>>> import numpy as np
>>> from numpy import linalg as LA
>>> np.set_printoptions(suppress=True, linewidth=100)
>>> F = np.load("w.npy")
>>> F
array([[ 0.4,  1.3,  1.4],
       [ 2.4,  0.3, -0.4],
       [ 2.3, -0.1,  0.1],
       [-1.7, -1.2, -0.5],
       [-0.3, -0.1,  0.4],
       [ 1.3, -1.2,  1.3],
       [ 0.3, -0.3,  0.2],
       [ 0.7, -1.8,  0.2],
       [ 0.7, -0.1, -1.7],
       [ 0.2, -0.2,  1.4],
       [-0.8,  0.7,  0. ],
       [ 1.1, -2.6, -0.2],
       [-2.4,  0.2, -0.3],
       [-0.5,  1.1, -0.5],
       [-1.2,  0.8, -0.1],
       [ 1.8, -0.2,  0.2],
       [-0.8, -0.3, -0.6],
       [ 0.2, -0.3, -0.3],
       [-0.7, -0.8,  0.5],
       [-1.2, -0.1, -0.3],
       [-0.6,  2.6, -0.7],
       [-0.5, -0.9,  0.2],
       [ 0.7, -0.4,  0.7],
       [-0.3,  0.6, -0.1],
       [-0.8,  1.1,  1. ],
       [ 0.6, -0.5,  0.5],
       [ 1. ,  0.6,  0.3],
       [-1.3,  0.3,  0.9],
       [-0.8, -1. ,  0. ],
       [28. , 20. , -2. ],
       [ 0.3, -0.3,  1. ],
       [ 2.5,  1.8,  1.7]])
>>> u, v = F[12], F[18]
>>> u @ u
np.float64(5.89)
>>> pr = (u @ v) / (u @ u) * u
>>> np.round((v - pr) @ u, 2)
np.float64(-0.0)
>>> np.round(v - pr, 2)
array([-0.14, -0.85,  0.57])
>>> u = np.array([2, 3, 1])
>>> np.round(np.convolve(F[16], u), 2)
array([-1.6, -3. , -2.9, -2.1, -0.6])
>>> np.round(np.correlate(F[16], F[15], "full"), 2)
array([-0.16,  0.1 , -1.5 , -0.42, -1.08])
>>> np.round(np.cross(F[16, :3], F[15, :3]), 2)
array([-0.18, -0.92,  0.7 ])
>>> P = F @ LA.solve(F.T @ F, F.T)
>>> np.round(LA.eigvalsh(P), 2) + 0
array([0., 0., 0., 0., 0., 0., 0., 0., 0., 0., 0., 0., 0., 0., 0., 0., 0., 0., 0., 0., 0., 0., 0.,
       0., 0., 0., 0., 0., 0., 1., 1., 1.])
>>> np.round(P @ F[:, 0], 2)
array([ 0.4,  2.4,  2.3, -1.7, -0.3,  1.3,  0.3,  0.7,  0.7,  0.2, -0.8,  1.1, -2.4, -0.5, -1.2,
        1.8, -0.8,  0.2, -0.7, -1.2, -0.6, -0.5,  0.7, -0.3, -0.8,  0.6,  1. , -1.3, -0.8, 28. ,
        0.3,  2.5])
>>> idx = F[:, 1] > np.median(F[:, 1])
>>> u = F[idx].mean(axis=0) - F[~idx].mean(axis=0)
>>> ((F - F.mean(axis=0)) @ u > 0).astype(int)
array([1, 1, 1, 0, 0, 0, 0, 0, 0, 0, 0, 0, 0, 0, 0, 0, 0, 0, 0, 0, 1, 0, 0, 0, 0, 0, 1, 0, 0, 1, 0,
       1])
>>> np.argsort(-np.abs(u).round(6), kind="stable")
array([1, 0, 2])
>>> C2 = np.cov(F, rowvar=False)
>>> np.round(LA.eigvalsh(C2)[::-1], 2)
array([38.24,  1.24,  0.54])
>>> np.argsort(-F.std(axis=0).round(6), kind="stable")
array([0, 1, 2])
>>> round(float(np.corrcoef(F[:, 2], F[:, 1])[0, 1]), 2)
-0.44
>>> np.round(np.polyfit(F[:, 2], F[:, 1], 1), 2)
array([-1.96,  0.86])
>>> feats = np.load("data.npy")
>>> feats
array([[-24, -18,  18,  24,  18, -18],
       [ -9,   0,  15,   9,   0, -15],
       [  0, -21,  -6,   0,  21,   6],
       [  8,   6,  -6,  24,  18, -18],
       [  3,   0,  -5,   9,   0, -15],
       [  0,   7,   2,   0,  21,   6]])
>>> feats @ feats
array([[  984,    72, -1080,     0,     0,     0],
       [  288,  -204,  -336,     0,     0,     0],
       [  252,   168,  -372,     0,     0,     0],
       [    0,     0,     0,   984,    72, -1080],
       [    0,     0,     0,   288,  -204,  -336],
       [    0,     0,     0,   252,   168,  -372]])
>>> (feats + feats.T) / 2
array([[-24. , -13.5,   9. ,  16. ,  10.5,  -9. ],
       [-13.5,   0. ,  -3. ,   7.5,   0. ,  -4. ],
       [  9. ,  -3. ,  -6. ,  -3. ,   8. ,   4. ],
       [ 16. ,   7.5,  -3. ,  24. ,  13.5,  -9. ],
       [ 10.5,   0. ,   8. ,  13.5,   0. ,   3. ],
       [ -9. ,  -4. ,   4. ,  -9. ,   3. ,   6. ]])
>>> np.trace(feats)
np.int64(0)
>>> feats.inv()
Traceback (most recent call last):
  File "<python-input-31>", line 1, in <module>
    feats.inv()
    ^^^^^^^^^
AttributeError: 'numpy.ndarray' object has no attribute 'inv'
>>> LA.determinant(feats)
Traceback (most recent call last):
  File "<python-input-32>", line 1, in <module>
    LA.determinant(feats)
    ^^^^^^^^^^^^^^
AttributeError: module 'numpy.linalg' has no attribute 'determinant'
>>> x = np.array([-5, 4, -3, -1, -1, -2])
>>> rhs = feats @ x
>>> b, lr = np.zeros(6), 1 / LA.norm(feats, 2) ** 2
>>> for i in range(5):
...     b -= lr * feats.T @ (feats @ b - rhs)
...     if i % 1 == 0: print(i, round(LA.norm(feats @ b - rhs), 2))
... 
0 71.36
1 52.0
2 40.4
3 33.66
4 29.76
>>> b.round(2)
array([-0.15,  1.65,  0.64,  0.29, -1.54, -0.92])
>>> W0 = np.load("block1.npy")
>>> W0
array([[-1., -1.,  0.,  0.],
       [-1.,  0., -1.,  0.],
       [ 0., -1., -4., -1.],
       [ 0.,  0., -1.,  5.]])
>>> # symmetric
>>> x = np.array([4, -4, -2, 2])
>>> rhs = W0 @ x
>>> rhs
array([ 0., -2., 10., 12.])
>>> np.round(LA.solve(W0, -3 * rhs), 2)
array([-12.,  12.,   6.,  -6.])
>>> M2 = W0[0, 0] * W0[1:] - np.outer(W0[1:, 0], W0[0])
>>> M2
array([[ 0., -1.,  1.,  0.],
       [ 0.,  1.,  4.,  1.],
       [ 0.,  0.,  1., -5.]])
>>> np.flatnonzero(~M2.round(6).any(axis=1))
array([], dtype=int64)
>>> LA.matrix_rank(M2), LA.matrix_rank(W0)
(np.int64(3), np.int64(4))
>>> W0[:, 0] / W0[0, 0]
array([ 1.,  1., -0., -0.])
>>> np.diff(M2, axis=0)
array([[ 0.,  2.,  3.,  1.],
       [ 0., -1., -3., -6.]])
>>> np.count_nonzero(M2)
np.int64(7)
>>> w, evecs = LA.eigvalsh(W0)
Traceback (most recent call last):
  File "<python-input-52>", line 1, in <module>
    w, evecs = LA.eigvalsh(W0)
    ^^^^^^^^
ValueError: too many values to unpack (expected 2)
>>> w, evecs = LA.eigh(W0)
>>> np.round(w.sum(), 2), np.trace(W0)
(np.float64(0.0), np.float64(0.0))
>>> np.round(np.abs(evecs[:, -1]), 2) + 0
array([0.  , 0.02, 0.11, 0.99])
>>> np.round(LA.svd(W0, compute_uv=False), 2)
array([5.11, 4.35, 1.52, 0.77])
>>> np.unique(w.round(6) + 0, return_counts=True)[1]
array([1, 1, 1, 1])
>>> (w > 1e-8).sum(), (w < -1e-8).sum()
(np.int64(2), np.int64(2))
>>> np.abs(evecs[:, -1]).round(6).argmax()
np.int64(3)
>>> np.round(evecs.T @ W0 @ evecs, 2) + 0
array([[-4.35,  0.  ,  0.  ,  0.  ],
       [ 0.  , -1.52,  0.  ,  0.  ],
       [ 0.  ,  0.  ,  0.77,  0.  ],
       [ 0.  ,  0.  ,  0.  ,  5.11]])
>>> np.round(evecs.T @ evecs, 2) + 0
array([[1., 0., 0., 0.],
       [0., 1., 0., 0.],
       [0., 0., 1., 0.],
       [0., 0., 0., 1.]])
>>> K = np.load("dump.npy")
>>> K.round(2) + 0
array([[-0.46, -0.38, -0.12,  0.15,  0.49,  0.6 ],
       [-0.42, -0.56,  0.56, -0.1 , -0.26, -0.34],
       [ 0.51, -0.33,  0.21,  0.69, -0.24,  0.24],
       [ 0.38, -0.61, -0.45, -0.2 ,  0.31, -0.38],
       [-0.42,  0.11, -0.38,  0.65,  0.  , -0.49],
       [-0.17, -0.2 , -0.54, -0.17, -0.73,  0.28]])
>>> M2 = LA.inv(K)
>>> round(float(LA.det(K) * LA.det(M2)), 2)
1.0
>>> np.allclose(M2, K.T)
True
>>> (np.abs(M2) > 1e-9).astype(int)
array([[1, 1, 1, 1, 1, 1],
       [1, 1, 1, 1, 1, 1],
       [1, 1, 1, 1, 1, 1],
       [1, 1, 1, 1, 1, 1],
       [1, 1, 1, 1, 1, 1],
       [1, 1, 1, 1, 1, 1]])
>>> np.round(LA.slogdet(K)[0], 2)
np.float64(-1.0)
>>> x = np.array([1, 0, 1, 3, -2, 1])
>>> np.round(LA.norm(x), 2), round(LA.norm(K @ x), 2)
(np.float64(4.0), np.float64(4.0))
>>> np.round(LA.inv(K), 2) + 0
array([[-0.46, -0.42,  0.51,  0.38, -0.42, -0.17],
       [-0.38, -0.56, -0.33, -0.61,  0.11, -0.2 ],
       [-0.12,  0.56,  0.21, -0.45, -0.38, -0.54],
       [ 0.15, -0.1 ,  0.69, -0.2 ,  0.65, -0.17],
       [ 0.49, -0.26, -0.24,  0.31,  0.  , -0.73],
       [ 0.6 , -0.34,  0.24, -0.38, -0.49,  0.28]])
>>> 6 - LA.matrix_rank(K - np.eye(6), tol=1e-8)
np.int64(1)
>>> np.round(np.sort(np.abs(np.degrees(np.angle(LA.eigvals(K))))), 2)
array([  0.  ,  67.93,  67.93, 138.21, 138.21, 180.  ])
>>> np.round(np.abs(LA.eigvals(K)), 2)
array([1., 1., 1., 1., 1., 1.])
>>> np.round(K.T @ (K @ x), 2) + 0
array([ 1.,  0.,  1.,  3., -2.,  1.])
>>> mat = np.load("m.npy")
>>> mat
array([[ 0,  0,  0, -6, -6, -6],
       [ 0,  0,  0, -4,  4,  6],
       [ 0,  0,  0,  2, -4, -6],
       [ 0,  0,  0, -6, -6, -6],
       [ 0,  0,  0, -4,  4,  6],
       [ 0,  0,  0,  2, -4, -6]])
>>> rank = LA.matrix_rank(mat)
>>> rank
np.int64(3)
>>> null = LA.svd(mat)[2][rank:].T
>>> LA.matrix_rank(mat.T @ mat), LA.matrix_rank(mat @ mat.T)
(np.int64(3), np.int64(3))
>>> [int(LA.matrix_rank(mat[:, :j + 1])) for j in range(6)]
[0, 0, 0, 1, 2, 3]
>>> M2 = np.array([[-1, -3, 0],
...     [0, -3, -2],
...     [1, 1, 2],
...     [3, 1, 0],
...     [-3, 0, -1],
...     [3, 2, 1]])
>>> mat @ M2
array([[-18, -18,   0],
       [ -6,   8,   2],
       [  0, -10,  -2],
       [-18, -18,   0],
       [ -6,   8,   2],
       [  0, -10,  -2]])
>>> np.vstack([mat, M2.T]).shape
(9, 6)
>>> np.einsum("ij,ij->i", mat, mat)
array([108,  68,  56, 108,  68,  56])
>>> LA.matrix_rank(mat @ M2)
np.int64(3)
>>> U, s, Vt = LA.svd(mat)
>>> evecs = Vt[:(s > 1e-8).sum()]
>>> rng = np.random.default_rng(49)
>>> x = mat[3] + 5 * mat[1] + rng.integers(2) * np.eye(6)[0]
>>> x
array([  0.,   0.,   0., -26.,  14.,  24.])
>>> np.round(LA.norm(x - evecs.T @ evecs @ x), 2)
np.float64(0.0)
>>> LA.matrix_rank(np.vstack([mat, x]))
np.int64(3)
>>> idx = rng.permutation(6)
>>> idx
array([5, 2, 0, 3, 4, 1])
>>> M2 = mat[idx][:, idx]
>>> M2
array([[-6,  0,  0,  2, -4,  0],
       [-6,  0,  0,  2, -4,  0],
       [-6,  0,  0, -6, -6,  0],
       [-6,  0,  0, -6, -6,  0],
       [ 6,  0,  0, -4,  4,  0],
       [ 6,  0,  0, -4,  4,  0]])
>>> np.trace(M2)
np.int64(-8)
>>> np.allclose(M2, mat)
False
>>> round(LA.det(M2), 2), round(float(LA.det(mat[idx])), 2)
(np.float64(0.0), 0.0)
>>> M = np.load("out0.npy")
>>> M.round(2) + 0
array([[-1.34,  3.75,  0.77,  0.37, -1.29,  1.74, -0.5 ,  1.57, -0.99],
       [-1.79, -1.72,  1.53, -0.17, -2.35, -2.29, -1.14,  2.1 ,  0.  ],
       [ 1.79,  0.64, -3.14, -2.02, -2.31, -0.35, -0.69,  0.84,  0.9 ],
       [-0.67, -1.01, -0.03, -2.22, -1.23,  0.77,  2.  , -1.01, -3.39],
       [ 2.24, -1.09,  0.02,  2.82, -1.36,  0.98,  2.02,  1.88, -0.62],
       [ 1.79,  1.72,  1.77,  0.61, -1.84, -2.23,  0.31, -2.62, -0.17],
       [-0.9 , -1.4 , -0.04,  1.03, -2.27,  2.68, -1.56, -2.28,  1.11],
       [ 0.22, -0.14, -1.78,  1.88,  0.52, -0.94, -2.7 , -0.39, -3.1 ],
       [-2.69,  0.65, -2.43,  1.71, -0.58, -1.41,  2.24, -0.82,  0.69]])
>>> blk = np.stack([M, -3 * M, M[::-1]])
>>> np.round(np.einsum("bij,cij->bc", blk, blk), 2)
array([[ 225., -675.,   25.],
       [-675., 2025.,  -75.],
       [  25.,  -75.,  225.]])
>>> np.round(LA.norm(blk, axis=(1, 2)), 2)
array([15., 45., 15.])
>>> blk.shape
(3, 9, 9)
>>> arr = np.load("mat.npy")
>>> arr
array([[ 3, -1,  0,  0,  0,  0,  0,  0],
       [-2, -3,  0, -3,  0,  0,  0,  0],
       [ 0,  0, -1,  0,  0,  0,  0,  2],
       [ 2,  3,  0, -3,  0,  0,  0,  0],
       [ 0,  0,  0,  0,  2,  2, -3,  0],
       [ 0,  0,  0,  0,  1,  1,  2,  0],
       [ 0,  0,  0,  0, -2,  3, -2,  0],
       [ 0,  0,  2,  0,  0,  0,  0, -1]])
>>> # 3 groups of indices that never mix
>>> round(LA.det(arr), 2)
np.float64(6930.0)
>>> np.flatnonzero(LA.matrix_power((arr != 0) + (arr.T != 0) + np.eye(8), 8)[7])
array([2, 7])
>>> np.round(np.sort(LA.eigvals(arr).real), 2)
array([-4.59, -3.19, -3.19, -3.  ,  1.  ,  2.38,  3.21,  3.38])
>>> (LA.matrix_power((arr != 0) + (arr.T != 0) + np.eye(8), 8) > 0).astype(int)
array([[1, 1, 0, 1, 0, 0, 0, 0],
       [1, 1, 0, 1, 0, 0, 0, 0],
       [0, 0, 1, 0, 0, 0, 0, 1],
       [1, 1, 0, 1, 0, 0, 0, 0],
       [0, 0, 0, 0, 1, 1, 1, 0],
       [0, 0, 0, 0, 1, 1, 1, 0],
       [0, 0, 0, 0, 1, 1, 1, 0],
       [0, 0, 1, 0, 0, 0, 0, 1]])
>>> (arr != 0).astype(int)
array([[1, 1, 0, 0, 0, 0, 0, 0],
       [1, 1, 0, 1, 0, 0, 0, 0],
       [0, 0, 1, 0, 0, 0, 0, 1],
       [1, 1, 0, 1, 0, 0, 0, 0],
       [0, 0, 0, 0, 1, 1, 1, 0],
       [0, 0, 0, 0, 1, 1, 1, 0],
       [0, 0, 0, 0, 1, 1, 1, 0],
       [0, 0, 1, 0, 0, 0, 0, 1]])
>>> th = np.radians(60)
>>> Rm = np.eye(8)
>>> Rm[5, 5] = Rm[2, 2] = np.cos(th)
>>> Rm[5, 2], Rm[2, 5] = -np.sin(th), np.sin(th)
>>> Rm.round(2)
array([[ 1.  ,  0.  ,  0.  ,  0.  ,  0.  ,  0.  ,  0.  ,  0.  ],
       [ 0.  ,  1.  ,  0.  ,  0.  ,  0.  ,  0.  ,  0.  ,  0.  ],
       [ 0.  ,  0.  ,  0.5 ,  0.  ,  0.  ,  0.87,  0.  ,  0.  ],
       [ 0.  ,  0.  ,  0.  ,  1.  ,  0.  ,  0.  ,  0.  ,  0.  ],
       [ 0.  ,  0.  ,  0.  ,  0.  ,  1.  ,  0.  ,  0.  ,  0.  ],
       [ 0.  ,  0.  , -0.87,  0.  ,  0.  ,  0.5 ,  0.  ,  0.  ],
       [ 0.  ,  0.  ,  0.  ,  0.  ,  0.  ,  0.  ,  1.  ,  0.  ],
       [ 0.  ,  0.  ,  0.  ,  0.  ,  0.  ,  0.  ,  0.  ,  1.  ]])
>>> M2 = arr @ Rm.T
>>> np.allclose(arr @ arr.T, M2 @ M2.T)
True
>>> np.round(LA.svd(arr, compute_uv=False), 2), np.round(LA.svd(M2, compute_uv=False), 2)
(array([5.2 , 5.06, 4.24, 3.02, 3.  , 2.99, 2.29, 1.  ]), array([5.2 , 5.06, 4.24, 3.02, 3.  , 2.99, 2.29, 1.  ]))
>>> np.round(LA.det(Rm), 2), np.trace(Rm)
(np.float64(1.0), np.float64(7.0))
>>> np.allclose(LA.norm(arr, axis=1), LA.norm(M2, axis=1))
True
>>> np.round(np.abs(M2 - arr).max(axis=0), 2)
array([0.  , 0.  , 2.6 , 0.  , 0.  , 1.73, 0.  , 0.  ])
>>> data = np.load("a.npy")
>>> data
array([[ 1.02,  6.84,  1.06],
       [-2.24, -3.19,  8.22],
       [ 6.1 ,  2.03,  0.11]])
>>> C2 = data.T @ data
>>> C2.round(2)
array([[ 43.27,  26.51, -16.66],
       [ 26.51,  61.08, -18.75],
       [-16.66, -18.75,  68.7 ]])
>>> np.round(np.diag(C2), 2)
array([43.27, 61.08, 68.7 ])
>>> np.round(LA.eigvalsh(C2)[::-1], 2)
array([100.05,  48.99,  24.01])
>>> np.round(LA.svd(data, compute_uv=False) ** 2, 2)
array([100.05,  48.99,  24.01])
>>> LA.matrix_rank(C2)
np.int64(3)
>>> np.round(np.trace(C2), 2), round((data ** 2).sum(), 2)
(np.float64(173.05), np.float64(173.05))
>>> M2 = C2 / np.sqrt((C2 ** 2).mean(axis=1, keepdims=True))
>>> LA.matrix_rank(C2 - C2.mean(axis=1, keepdims=True))
np.int64(2)
>>> np.round(C2 - C2.mean(axis=1, keepdims=True), 2)
array([[ 25.56,   8.8 , -34.36],
       [  3.56,  38.14, -41.69],
       [-27.76, -29.85,  57.61]])
>>> np.round(LA.norm(M2, axis=1), 2)
array([1.73, 1.73, 1.73])
>>> LA.matrix_rank(M2) == LA.matrix_rank(C2)
np.True_
>>> M2[2].round(2)
array([-0.39, -0.44,  1.63])
